$ python -q
>>> import numpy as np
>>> import numpy.linalg as la
>>> np.set_printoptions(precision=2, suppress=True, linewidth=200, legacy="1.25")
>>> O, _ = la.qr(np.array([[0.8, 0.2, 1.0, -1.5, -1.9, 0.1],
...     [-0.7, 0.4, -0.5, 2.4, 0.6, -0.7],
...     [-0.9, 0.1, -0.8, 0.7, -1.3, 0.1],
...     [0.7, 0.0, 0.3, -0.4, -0.1, -0.8],
...     [-0.1, 1.1, -1.4, -1.7, 0.4, 0.4],
...     [-1.0, 1.8, -0.1, -0.5, 0.0, -0.8]]))
>>> V, _ = la.qr(np.array([[1.5, -0.7, 0.6], [0.5, -1.3, 0.7], [0.5, -0.9, 0.7]]))
>>> s = 10 * 0.9 ** np.arange(3)
>>> W0 = O[:, :3] * s @ V[:3]
>>> W0
array([[ 4.07, -0.34,  4.65],
       [-3.41,  1.51, -0.62],
       [-4.68,  0.8 , -2.77],
       [ 4.25,  0.42,  0.96],
       [ 2.99,  7.14, -2.8 ],
       [-4.25,  5.19,  5.64]])
>>> P = W0 @ la.solve(W0.T @ W0, W0.T)
>>> np.round(np.trace(P), 2)
3.0
>>> np.diag(P)
array([0.45, 0.14, 0.32, 0.2 , 0.96, 0.92])
>>> la.matrix_rank(np.eye(6) - P)
3
>>> np.round((np.eye(6) - P) @ W0, 2) + 0
array([[0., 0., 0.],
       [0., 0., 0.],
       [0., 0., 0.],
       [0., 0., 0.],
       [0., 0., 0.],
       [0., 0., 0.]])
>>> P @ W0[:, 1]
array([-0.34,  1.51,  0.8 ,  0.42,  7.14,  5.19])
>>> x = np.array([5, -2, -3])
>>> y = W0 @ x
>>> la.solve(W0.T @ W0, W0.T @ y)
array([ 5., -2., -3.])
>>> rng = np.random.default_rng(768538)
>>> y = y + 0.3 * rng.normal(size=6)
>>> print(y)
[  7.55 -18.2  -16.72  17.87   9.07 -48.76]
>>> b, *_ = la.lstsq(W0, y)
>>> round(float(la.norm(y - W0 @ b)), 2)
0.36
>>> np.round(W0.T @ (y - W0 @ b), 2) + 0
array([0., 0., 0.])
>>> b
array([ 5.04, -2.01, -2.98])
>>> M2 = np.c_[W0[:, :1] @ np.array([[0]]), np.array([-4, -5, -6, -9, -9, 0])]
>>> print(M2)
[[ 0. -4.]
 [ 0. -5.]
 [ 0. -6.]
 [ 0. -9.]
 [ 0. -9.]
 [ 0.  0.]]
>>> la.matrix_rank(np.c_[W0, M2])
4
>>> la.norm(la.qr(W0)[0].T @ M2, axis=0) ** 2 / ((M2 ** 2).sum(axis=0) + 1e-12)
array([0.  , 0.45])
>>> la.lstsq(W0, M2[:, 0])[0]
array([0., 0., 0.])
>>> round(float(la.norm(W0[5] - W0[0])), 2)
10.04
>>> la.norm(W0, axis=0)
array([9.75, 9.01, 8.38])
>>> round(W0[5] @ W0[0], 2)
7.15
>>> round(la.norm(W0[5], 1), 2), np.round(la.norm(W0[5], np.inf), 2)
(15.08, 5.64)
>>> print(np.round(la.norm(W0, 2), 2))
10.0
>>> la.norm(W0, axis=1)
array([6.19, 3.78, 5.49, 4.38, 8.24, 8.77])
>>> round(la.norm(W0) ** 2 / la.norm(W0, 2) ** 2, 2)
2.47
>>> np.unravel_index(np.abs(W0).argmax(), W0.shape)
(4, 1)
>>> W0.shape
(6, 3)
>>> F = np.load("data.npy")
>>> F
array([[ 16,  20, -32,  20,  12,  12],
       [ 20,  25, -40,  25,  15,  15],
       [-32, -40,  64, -40, -24, -24],
       [ 20,  25, -40,  25,  15,  15],
       [ 12,  15, -24,  15,   9,   9],
       [ 12,  15, -24,  15,   9,   9]])
>>> la.matrix_rank(F, rtol=0.1)
1
>>> print(round(la.norm(F, 2) / la.norm(F), 2))
1.0
>>> [round(float(x), 2) for x in la.svd(F, compute_uv=False)[:3]]
[148.0, 0.0, 0.0]
>>> np.argsort(-la.norm(F, axis=0).round(6), kind="stable")[:3]
array([2, 1, 3])
>>> z = rng.permutation(6)
>>> z
array([5, 1, 3, 4, 2, 0])
>>> M2 = F[z][:, z]
>>> print(np.allclose(M2, F))
False
>>> print(np.trace(M2))
148
>>> print(M2)
[[  9  15  15   9 -24  12]
 [ 15  25  25  15 -40  20]
 [ 15  25  25  15 -40  20]
 [  9  15  15   9 -24  12]
 [-24 -40 -40 -24  64 -32]
 [ 12  20  20  12 -32  16]]
